$ python -q
>>> import numpy as np
>>> np.set_printoptions(precision=1, suppress=True, linewidth=200, legacy="1.25")
>>> A = np.loadtxt("data.csv", delimiter=",")
>>> print(A)
[[-12.2  -3.2  -2.   13.2  -4.8]
 [ -8.6  12.5 -17.8   6.6   3.4]
 [  8.6   5.7 -11.5 -16.1  -3.5]
 [ -7.2   2.9  -9.3 -18.7 -10.3]
 [-12.7   1.4  19.    5.3  -1.8]
 [ -2.2  -7.4 -10.5 -11.5 -16.5]
 [-14.7 -10.9   1.   -0.6  -3.4]
 [ -4.7  -0.7   1.7  -0.5  -5.7]
 [  1.5  -1.1   9.8 -19.1  -2.6]
 [  8.4  -4.    3.5   7.    8.2]
 [ -3.6  -6.3   4.3 -13.3   8.9]
 [-11.7   3.6  -2.7  17.2   2.8]
 [ -5.8  -3.9  -4.    4.   -4.6]]
>>> W2 = A[[0, 8]].astype(float)
>>> for _ in range(7):
...     z = np.linalg.norm(A[:, None] - W2, axis=-1).argmin(axis=1)
...     W2 = np.array([A[z == j].mean(axis=0) for j in range(2)])
... 
>>> print(z)
[0 0 1 1 0 1 0 0 1 0 1 0 0]
>>> print(np.bincount(z))
[8 5]
>>> P = A @ np.linalg.solve(A.T @ A, A.T)
>>> print(round(np.trace(P), 1))
5.0
>>> print(np.linalg.matrix_rank(np.eye(13) - P))
8
>>> print(np.round(np.linalg.eigvalsh(P), 1) + 0)
[0. 0. 0. 0. 0. 0. 0. 0. 1. 1. 1. 1. 1.]
>>> C2 = np.cov(A, rowvar=False)
>>> print(np.argwhere(np.triu(np.abs(np.corrcoef(A.T)) > 0.8, 1)))
[]
>>> print(A.std(axis=0))
[ 7.3  5.9  9.4 11.9  6.7]
>>> print(np.corrcoef(A.T))
[[ 1.   0.1 -0.1 -0.5  0.1]
 [ 0.1  1.  -0.4  0.1  0.2]
 [-0.1 -0.4  1.   0.1  0.3]
 [-0.5  0.1  0.1  1.   0.3]
 [ 0.1  0.2  0.3  0.3  1. ]]
>>> print(np.median(A, axis=0))
[-5.8 -1.1 -2.  -0.5 -3.4]
>>> print(np.argsort(-A.std(axis=0).round(6), kind="stable"))
[3 2 0 4 1]
>>> print(np.round(np.polyfit(A[:, 0], A[:, 1], 1), 1) + 0)
[ 0.  -0.6]
>>> cen = A - A.mean(axis=0)
>>> vecs = np.linalg.svd(cen)[2][:3]
>>> Y = cen - cen @ vecs.T @ vecs
>>> print(np.linalg.norm(Y, axis=1).round(6).argmax())
10
>>> print(Y.std(axis=0))
[3.3 4.4 1.7 1.8 2.9]
>>> Uu, sig, Vh = np.linalg.svd(A, full_matrices=False)
>>> print(sig / sig[0])
[1.  0.8 0.7 0.4 0.3]
>>> print(np.round(Uu.T @ Uu, 1) + 0)
[[1. 0. 0. 0. 0.]
 [0. 1. 0. 0. 0.]
 [0. 0. 1. 0. 0.]
 [0. 0. 0. 1. 0.]
 [0. 0. 0. 0. 1.]]
>>> print(np.allclose(Uu * sig @ Vh, A))
True
>>> mat = np.load("case11.npy")
>>> print(mat)
[[ 34.6  14.5  11.9]
 [ 34.3  12.4  10.8]
 [ 35.6  15.   11.2]
 [ -7.6  17.8 -15.3]
 [ 35.4  14.   10.8]
 [ 34.6  13.7  13.5]
 [ -8.9  18.6 -13.5]
 [ 31.7  13.8  12.1]
 [ -8.5  17.7 -13.9]
 [ 32.1  12.3  11.6]
 [ 33.5  14.2  13.6]
 [ 34.3  13.8  11.3]
 [ 33.7  15.3  12.5]
 [ -8.   16.9 -12. ]
 [ -9.4  17.2 -14.8]
 [ -9.1  17.9 -14.3]
 [ -9.6  17.2 -11.6]
 [ -7.9  18.3 -13.1]
 [ -7.8  17.3 -12.9]
 [ -8.3  17.7 -13.9]
 [ -7.6  17.7 -13.9]
 [ 33.7  14.5  10.4]
 [ -9.2  17.9 -14.7]
 [ -8.6  19.4 -13.2]
 [ 35.3  13.8  11.1]
 [ 33.9  13.4  10. ]]
>>> Q, vecs = np.linalg.qr(mat[:, :2])[0], np.linalg.qr(mat[:, 2:])[0]
>>> sig = np.linalg.svd(Q.T @ vecs, compute_uv=False)
>>> print(np.degrees(np.arccos(sig.clip(0, 1))))
[5.7]
>>> print(np.round(np.linalg.norm(Q @ Q.T - vecs @ vecs.T, 2), 1))
1.0
>>> print((sig > 0.9).sum())
1
>>> d = np.linalg.norm(mat[:, None] - mat[None], axis=-1)
>>> print(np.linalg.matrix_rank(d ** 2))
5
>>> X = np.load("a.npy")
>>> print(X)
[[ 0.  1.  0. -1.]
 [ 4.  3. -4. -3.]
 [ 0.  2.  0. -2.]
 [ 2.  0. -2.  0.]]
>>> t3 = np.stack([X, -3 * X, X[::-1]])
>>> print(np.linalg.norm(t3, axis=(1, 2)))
[ 8.2 24.7  8.2]
>>> print((t3 @ X.T).shape)
(3, 4, 4)
>>> print(np.einsum("bij,cij->bc", t3, t3))
[[  68. -204.   24.]
 [-204.  612.  -72.]
 [  24.  -72.   68.]]
>>> W2 = mat[[8, 10]].astype(float)
>>> for _ in range(3):
...     z = np.linalg.norm(mat[:, None] - W2, axis=-1).argmin(axis=1)
...     W2 = np.array([mat[z == j].mean(axis=0) for j in range(2)])
... 
>>> print(z)
[1 1 1 0 1 1 0 1 0 1 1 1 1 0 0 0 0 0 0 0 0 1 0 0 1 1]
>>> print(W2)
[[ -8.5  17.8 -13.6]
 [ 34.1  13.9  11.6]]
>>> print(np.bincount(z))
[13 13]
>>> print(W2[1] - W2[0])
[42.6 -3.9 25.2]
>>> print(np.abs(W2[1] - W2[0]).argmax())
0
>>> rng = np.random.default_rng(9177)
>>> Y = X + rng.integers(-2, 3, (4, 2)) @ rng.integers(-2, 3, (2, 4))
>>> print(Y)
[[ -4.   4.   6.   0.]
 [  2.   3.  -4.  -4.]
 [  0.   2.   0.  -2.]
 [  6.  -4. -10.  -2.]]
>>> print(np.linalg.matrix_rank(Y - X, tol=1e-8))
2
>>> print(Y - X)
[[-4.  3.  6.  1.]
 [-2.  0.  0. -1.]
 [ 0.  0.  0.  0.]
 [ 4. -4. -8. -2.]]
>>> print(np.round(np.linalg.svd(Y - X, compute_uv=False), 1) + 0)
[12.7  2.3  0.   0. ]
>>> print(Y.ravel(order="F"))
[ -4.   2.   0.   6.   4.   3.   2.  -4.   6.  -4.   0. -10.   0.  -4.  -2.  -2.]
>>> t3 = Y.reshape(4, 2, -1)
>>> print(np.swapaxes(t3, 1, 2)[3])
[[  6. -10.]
 [ -4.  -2.]]
>>> print(np.einsum("ihd,ihd->ih", t3, t3))
[[ 32.  36.]
 [ 13.  32.]
 [  4.   4.]
 [ 52. 104.]]
>>> W0 = np.loadtxt("mat.csv", delimiter=",")
>>> print(W0)
[[-1.  2.  1.  0.  1.]
 [ 0.  1.  1.  0.  1.]
 [-2.  1.  1. -2.  2.]
 [ 0.  1.  1.  0.  4.]
 [ 1.  1.  1.  1.  6.]
 [-1.  2.  0. -1.  8.]
 [ 1.  3.  2. -1. 10.]
 [-1.  2.  4.  0. 12.]
 [-3.  0.  5. -2. 14.]
 [-2.  0.  4. -4. 12.]
 [-2.  0.  6. -2. 10.]
 [-1. -1.  6.  0. 12.]
 [ 0.  1.  5.  1. 12.]
 [ 1.  2.  4.  0. 13.]
 [-1.  2.  6.  2. 13.]
 [-2.  2.  5.  4. 15.]
 [-3.  0.  3.  2. 16.]
 [-1. -1.  5.  2. 17.]
 [ 1.  0.  7.  0. 16.]]
>>> x0 = np.array([2, -3, 3, -3, 3])
>>> print(W0 @ x0)
[-2.  3.  8. 12. 17. 19. 32. 40. 57. 56. 50. 55. 45. 47. 43. 38. 45. 61. 71.]
>>> print(W0 @ np.eye(5)[4])
[ 1.  1.  2.  4.  6.  8. 10. 12. 14. 12. 10. 12. 12. 13. 13. 15. 16. 17. 16.]
>>> print(W0 @ (2 * x0))
[ -4.   6.  16.  24.  34.  38.  64.  80. 114. 112. 100. 110.  90.  94.  86.  76.  90. 122. 142.]
>>> print(W0 @ np.ones(5))
[ 3.  3.  0.  6. 10.  8. 15. 17. 14. 10. 12. 16. 19. 20. 22. 24. 18. 22. 24.]
>>> E = 4 * np.eye(5) + np.ones((5, 5))
>>> print(E)
[[5. 1. 1. 1. 1.]
 [1. 5. 1. 1. 1.]
 [1. 1. 5. 1. 1.]
 [1. 1. 1. 5. 1.]
 [1. 1. 1. 1. 5.]]
>>> print(X - X[0])
[[ 0.  0.  0.  0.]
 [ 4.  2. -4. -2.]
 [ 0.  1.  0. -1.]
 [ 2. -1. -2.  1.]]
>>> print(np.unravel_index(np.abs(X).argmax(), X.shape))
(1, 0)
>>> print(X.shape)
(4, 4)
>>> evals, vecs = np.linalg.eigh(E)
>>> x0 = np.array([0, 0, 2, -2, -2])
>>> print((np.sign(vecs[:, -1].round(6)) == np.sign(vecs[0, -1].round(6))).astype(int))
[1 1 1 1 1]
>>> print(vecs * np.maximum(evals, 0) @ vecs.T)
[[5. 1. 1. 1. 1.]
 [1. 5. 1. 1. 1.]
 [1. 1. 5. 1. 1.]
 [1. 1. 1. 5. 1.]
 [1. 1. 1. 1. 5.]]
>>> print(np.abs(E).sum(axis=1).max(), np.abs(evals).max())
9.0 9.0
